% python3 -q
>>> import numpy as np
>>> np.set_printoptions(precision=1, suppress=True, linewidth=100, legacy="1.25")
>>> B = np.array([[0, 2, 0], [2, 2, 1], [2, 0, 0]])
>>> m1 = np.triu(B)
>>> m1
array([[0, 2, 0],
       [0, 2, 1],
       [0, 0, 0]])
>>> # null space of dimension 1
>>> left, s, vt = np.linalg.svd(m1)
>>> vecs = vt[:(s > 1e-8).sum()]
>>> rng = np.random.default_rng(206057)
>>> x0 = m1[1] + -3 * m1[2] + rng.integers(2) * np.eye(3)[1]
>>> x0
array([0., 3., 1.])
>>> np.allclose(vecs.T @ vecs @ x0, x0)
True
>>> P = np.triu(np.array([[1, -1, -3], [-3, -1, 1], [-1, -2, 2]]), 1) + np.eye(3)
>>> B = P @ m1 @ np.linalg.inv(P)
>>> B
array([[ 0.,  0., -1.],
       [ 0.,  2., -1.],
       [ 0.,  0.,  0.]])
>>> np.linalg.matrix_rank(B)
2
>>> np.poly(B)
array([ 1., -2.,  0.,  0.])
>>> P @ m1 - m1 @ P
array([[ 0., -2., -3.],
       [ 0.,  0., -2.],
       [ 0.,  0.,  0.]])
>>> left, s, vt = np.linalg.svd(m1)
>>> s
array([2.9, 0.7, 0. ])
>>> B = left[:, :2] @ np.diag(s[:2]) @ vt[:2]
>>> round(np.abs(m1 - B).max(), 1)
0.0
>>> np.round(np.linalg.norm(m1 - B) / np.linalg.norm(m1), 1)
0.0
>>> B.round(1) + 0
array([[0., 2., 0.],
       [0., 2., 1.],
       [0., 0., 0.]])
>>> np.linalg.matrix_rank(B)
2
>>> def softmax(z):
...     e = np.exp(z - z.max(axis=-1, keepdims=True))
...     return e / e.sum(axis=-1, keepdims=True)
... 
>>> softmax(10 * m1[2])
array([0.3, 0.3, 0.3])
>>> softmax(m1).sum(axis=1)
array([1., 1., 1.])
>>> softmax(m1[2] + 5)
array([0.3, 0.3, 0.3])
>>> att = m1 @ m1.T / np.sqrt(3)
>>> softmax(att + np.triu(np.full(att.shape, -np.inf), 1))
array([[1. , 0. , 0. ],
       [0.4, 0.6, 0. ],
       [0.3, 0.3, 0.3]])
>>> np.linalg.cond(m1) > 100
True
>>> [round(float(x), 1) for x in np.linalg.svd(m1, compute_uv=False)[:3]]
[2.9, 0.7, 0.0]
>>> np.round(np.linalg.norm(m1, 2) / np.linalg.norm(m1), 1)
1.0
>>> K = np.array([[1, -3, 9, -27], [1, -2, 4, -8], [1, -1, 1, -1], [1, 0, 0, 0]])
>>> # row 0 is much longer than the rest
>>> left, s, vt = np.linalg.svd(K)
>>> np.argmax(s[:-1] / (s[1:] + 1e-6)) + 1
1
>>> B = left[:, :1] @ np.diag(s[:1]) @ vt[:1]
>>> np.round(np.linalg.norm(K - B) / np.linalg.norm(K), 1)
0.1
>>> (K - K.T) / 2
array([[  0. ,  -2. ,   4. , -14. ],
       [  2. ,   0. ,   2.5,  -4. ],
       [ -4. ,  -2.5,   0. ,  -0.5],
       [ 14. ,   4. ,   0.5,   0. ]])
>>> round(float(np.linalg.det(K)), 1)
12.0
>>> np.allclose(K @ K.T, K.T @ K)
False
>>> np.allclose(K, K.T)
False
>>> B = np.linalg.inv(K)
>>> np.round(np.linalg.inv(B), 1) + 0
array([[  1.,  -3.,   9., -27.],
       [  1.,  -2.,   4.,  -8.],
       [  1.,  -1.,   1.,  -1.],
       [  1.,   0.,   0.,   0.]])
>>> B.round(1) + 0
array([[ 0. ,  0. ,  0. ,  1. ],
       [-0.3,  1.5, -3. ,  1.8],
       [-0.5,  2. , -2.5,  1. ],
       [-0.2,  0.5, -0.5,  0.2]])
>>> feats = np.maximum(np.array([[3],
...     [0],
...     [0],
...     [2],
...     [0],
...     [0],
...     [0],
...     [0],
...     [3],
...     [0],
...     [1],
...     [1],
...     [1],
...     [2],
...     [2],
...     [2],
...     [0],
...     [2],
...     [2]]) @ np.array([[0, 8, 3]]) + np.array([-2, -2, -1]), 0)
>>> feats
array([[ 0, 22,  8],
       [ 0,  0,  0],
       [ 0,  0,  0],
       [ 0, 14,  5],
       [ 0,  0,  0],
       [ 0,  0,  0],
       [ 0,  0,  0],
       [ 0,  0,  0],
       [ 0, 22,  8],
       [ 0,  0,  0],
       [ 0,  6,  2],
       [ 0,  6,  2],
       [ 0,  6,  2],
       [ 0, 14,  5],
       [ 0, 14,  5],
       [ 0, 14,  5],
       [ 0,  0,  0],
       [ 0, 14,  5],
       [ 0, 14,  5]])
>>> # rows 1 and 2 are equal
>>> left, s, vt = np.linalg.svd(feats)
>>> vecs = vt[:(s > 1e-8).sum()]
>>> x0 = feats[13] + 3 * feats[10] + rng.integers(2) * np.eye(3)[1]
>>> x0
array([ 0., 33., 11.])
>>> np.diag(vecs.T @ vecs)
array([0., 1., 1.])
>>> np.round(vecs.T @ vecs, 1) + 0
array([[0., 0., 0.],
       [0., 1., 0.],
       [0., 0., 1.]])
>>> np.linalg.matrix_rank(np.vstack([feats, x0]))
2
>>> np.argsort(-np.linalg.norm(feats, axis=0).round(6), kind="stable")[:3]
array([1, 2, 0])
>>> [round(float(x), 1) for x in np.linalg.svd(feats, compute_uv=False)[:3]]
[50.4, 0.3, 0.0]
>>> np.linalg.cond(feats) > 100
True
>>> np.round(np.linalg.norm(feats, 2) / np.linalg.norm(feats), 1)
1.0
>>> B = feats + rng.integers(-2, 3, (19, 2)) @ rng.integers(-2, 3, (2, 3))
>>> B
array([[ 0, 19, 11],
       [ 0,  1, -1],
       [ 0,  4, -4],
       [ 0, 14,  5],
       [ 0,  1, -1],
       [ 0, -4,  4],
       [ 0,  1, -1],
       [ 0,  1, -1],
       [ 0, 22,  8],
       [ 0,  1, -1],
       [ 0,  9, -1],
       [ 0,  7,  1],
       [ 0, 10, -2],
       [ 0, 17,  2],
       [ 0, 14,  5],
       [ 0, 12,  7],
       [ 0, -1,  1],
       [ 0, 13,  6],
       [ 0, 13,  6]])
>>> np.linalg.matrix_rank(B - feats, tol=1e-8)
1
>>> np.round(np.linalg.svd(B - feats, compute_uv=False), 1) + 0
array([13.3,  0. ,  0. ])
>>> B - feats
array([[ 0, -3,  3],
       [ 0,  1, -1],
       [ 0,  4, -4],
       [ 0,  0,  0],
       [ 0,  1, -1],
       [ 0, -4,  4],
       [ 0,  1, -1],
       [ 0,  1, -1],
       [ 0,  0,  0],
       [ 0,  1, -1],
       [ 0,  3, -3],
       [ 0,  1, -1],
       [ 0,  4, -4],
       [ 0,  3, -3],
       [ 0,  0,  0],
       [ 0, -2,  2],
       [ 0, -1,  1],
       [ 0, -1,  1],
       [ 0, -1,  1]])
